$ python3 -q
>>> import numpy as np
>>> import numpy.linalg as la
>>> np.set_printoptions(precision=2, suppress=True, linewidth=120, legacy="1.25")
>>> data = np.minimum.outer(np.arange(1, 4), np.arange(1, 4)) * -3
>>> data
array([[-3, -3, -3],
       [-3, -6, -6],
       [-3, -6, -9]])
>>> round(float(la.eigvals(data).sum().real), 2)
-18.0
>>> np.round(la.det(2 * data), 2), round(la.det(data), 2)
(-216.0, -27.0)
>>> np.einsum("ii->", data)
-18
>>> round(la.det(data.T), 2)
-27.0
>>> rng = np.random.default_rng(4069)
>>> z = rng.permutation(3)
>>> z
array([0, 1, 2])
>>> A2 = data[z][:, z]
>>> np.trace(A2)
-18
>>> round(float(la.det(A2)), 2), np.round(la.det(data[z]), 2)
(-27.0, -27.0)
>>> np.allclose(A2, data)
True
>>> evals, vecs = la.eigh(data)
>>> x = np.array([4, 5, -4])
>>> np.abs(data).sum(axis=1).max(), round(float(np.abs(evals).max()), 2)
(18, 15.15)
>>> vecs * np.abs(evals) @ vecs.T
array([[3., 3., 3.],
       [3., 6., 6.],
       [3., 6., 9.]])
>>> np.all(la.eigvalsh(data) > 0)
False
>>> [round(float(la.det(data[:i, :i])), 2) + 0 for i in range(1, 4)]
[-3.0, 9.0, -27.0]
>>> try:
...     la.cholesky(data)
... except la.LinAlgError as e:
...     print("failed:", e)
... 
failed: Matrix is not positive definite
>>> cov = data.T @ data
>>> np.trace(cov), (data ** 2).sum()
(234, 234)
>>> la.svd(data, compute_uv=False) ** 2
array([229.42,   3.72,   0.85])
>>> X = np.array([[0.4, -0.7, 2.1], [0.5, -1.2, -0.7], [-0.3, -1.0, 0.9]])
>>> X[0] = X[1] + 0.05 * rng.normal(size=3)
>>> X
array([[ 0.45, -1.27, -0.78],
       [ 0.5 , -1.2 , -0.7 ],
       [-0.3 , -1.  ,  0.9 ]])
>>> Q, vecs = la.qr(X[:, :1])[0], la.qr(X[:, 1:])[0]
>>> sv = la.svd(Q.T @ vecs, compute_uv=False)
>>> (sv > 0.9).sum()
1
>>> round(np.abs(la.eigvals(X)).max(), 2)
1.36
>>> np.allclose(X, X.T)
False
>>> np.round(la.det(X), 2)
0.18
>>> round(np.trace(X), 2)
0.15
>>> X @ X
array([[-0.2 ,  1.74, -0.17],
       [-0.17,  1.5 , -0.18],
       [-0.9 ,  0.68,  1.75]])
>>> assert X == X.T
Traceback (most recent call last):
  File "<python-input-37>", line 1, in <module>
    assert X == X.T
           ^^^^^^^^
ValueError: The truth value of an array with more than one element is ambiguous. Use a.any() or a.all()
>>> la.matrix_power(X, 3)
array([[ 0.83, -1.66, -1.21],
       [ 0.73, -1.41, -1.09],
       [-0.59, -1.41,  1.8 ]])
>>> (X + X.T) / 2
array([[ 0.45, -0.39, -0.54],
       [-0.39, -1.2 , -0.85],
       [-0.54, -0.85,  0.9 ]])
>>> X.inv()
Traceback (most recent call last):
  File "<python-input-40>", line 1, in <module>
    X.inv()
    ^^^^^
AttributeError: 'numpy.ndarray' object has no attribute 'inv'
>>> round(float(np.einsum("ij,ji->", X, X)), 2)
3.05
>>> np.poly(X)
array([ 1.  , -0.15, -1.51, -0.18])
>>> round(la.det(X[::-1]), 2)
-0.18
>>> round(float(la.det(2 * X)), 2), np.round(la.det(X), 2)
(1.42, 0.18)
>>> la.eigvals(X)
array([ 1.36, -0.12, -1.09])
>>> np.abs(la.svd(X)[2][-1])
array([0.91, 0.1 , 0.41])
>>> la.cond(X) > 100
False
>>> np.argsort(-la.norm(X, axis=0).round(6), kind="stable")[:3]
array([1, 2, 0])
>>> np.round(la.norm(X, 2) / la.norm(X), 2)
0.85
>>> E = np.load("dump.npy")
>>> E
array([[ 0,  3, -1],
       [ 3,  0,  3],
       [-1,  3,  0]])
>>> z = rng.permutation(3)
>>> A2 = E[:, z] * rng.choice([-1, 1], 3)
>>> A2
array([[-1,  0, -3],
       [ 3,  3,  0],
       [ 0, -1, -3]])
>>> Uu, _, vt = la.svd(E.T @ A2)
>>> np.round(Uu @ vt, 2) + 0
array([[ 0.,  1.,  0.],
       [ 0.,  0., -1.],
       [ 1.,  0.,  0.]])
>>> np.round(la.lstsq(E, A2)[0], 2) + 0
array([[ 0.,  1.,  0.],
       [ 0.,  0., -1.],
       [ 1.,  0.,  0.]])
>>> Q = data.astype(float).copy()
>>> for j in range(3):
...     Q[:, j] -= Q[:, :j] @ (Q[:, :j].T @ Q[:, j])
...     Q[:, j] /= la.norm(Q[:, j])
... 
>>> np.round(Q.T @ Q, 2) + 0
array([[1., 0., 0.],
       [0., 1., 0.],
       [0., 0., 1.]])
>>> arr = np.array([[1, 1], [1, 0], [0, 1], [2, 1]])
>>> arr
array([[1, 1],
       [1, 0],
       [0, 1],
       [2, 1]])
>>> A2 = arr + rng.integers(-2, 3, (4, 1)) @ rng.integers(-2, 3, (1, 2))
>>> A2
array([[-1,  3],
       [-1,  2],
       [ 2, -1],
       [ 0,  3]])
>>> np.round(la.svd(A2 - arr, compute_uv=False), 2) + 0
array([5.66, 0.  ])
>>> np.abs(A2 - arr).sum(axis=1)
array([4, 4, 4, 4])
>>> la.matrix_rank(A2 - arr, tol=1e-8)
1
>>> x = np.array([-3, 4])
>>> np.sign((arr @ x).round(6))
array([ 1, -1,  1, -1])
>>> la.norm(arr @ x) <= la.norm(arr, 2) * la.norm(x) + 1e-9
True
>>> arr @ np.ones(2)
array([2., 1., 1., 3.])
>>> arr @ np.eye(2)[0]
array([1., 1., 0., 2.])
>>> (arr @ x).argmax()
2
>>> x @ arr
Traceback (most recent call last):
  File "<python-input-74>", line 1, in <module>
    x @ arr
    ~~^~~~~
ValueError: matmul: Input operand 1 has a mismatch in its core dimension 0, with gufunc signature (n?,k),(k,m?)->(n?,m?) (size 4 is different from 2)
>>> arr @ x
array([ 1, -3,  4, -2])
>>> la.norm(arr, axis=1).argmax()
3
>>> round(la.norm(arr) ** 2 / la.norm(arr, 2) ** 2, 2)
1.15
>>> round(float(la.norm(arr, 2)), 2)
2.8
>>> x = np.array([3, 5])
>>> target = arr @ x
>>> la.solve(arr.T @ arr, arr.T @ target)
array([3., 5.])
>>> la.lstsq(arr, target)[0]
array([3., 5.])
>>> target = target + 0.05 * rng.normal(size=4)
>>> target
array([ 8.04,  3.1 ,  5.02, 10.96])
>>> c, *_ = la.lstsq(arr, target)
>>> c.round()
array([3., 5.])
>>> [round(float(la.norm(la.solve(arr.T @ arr + lam * np.eye(2), arr.T @ target))), 2) for lam in (0, 1, 10, 100)]
[5.83, 4.82, 2.3, 0.38]
>>> feats = np.load("sample8.npy")
>>> feats
array([[ -0.9, -34. ,  -0.5],
       [  0.6, -76. ,   0.1],
       [  0. , -22. ,  -0.7],
       [  1. ,  -6. ,  -0.7]])
>>> proj = feats @ la.solve(feats.T @ feats, feats.T)
>>> np.diag(proj)
array([0.78, 1.  , 0.41, 0.81])
>>> np.round((np.eye(4) - proj) @ feats, 2) + 0
array([[0., 0., 0.],
       [0., 0., 0.],
       [0., 0., 0.],
       [0., 0., 0.]])
>>> proj @ feats[:, 1]
array([-34., -76., -22.,  -6.])
>>> proj
array([[ 0.78,  0.01,  0.36, -0.2 ],
       [ 0.01,  1.  , -0.02,  0.01],
       [ 0.36, -0.02,  0.41,  0.33],
       [-0.2 ,  0.01,  0.33,  0.81]])
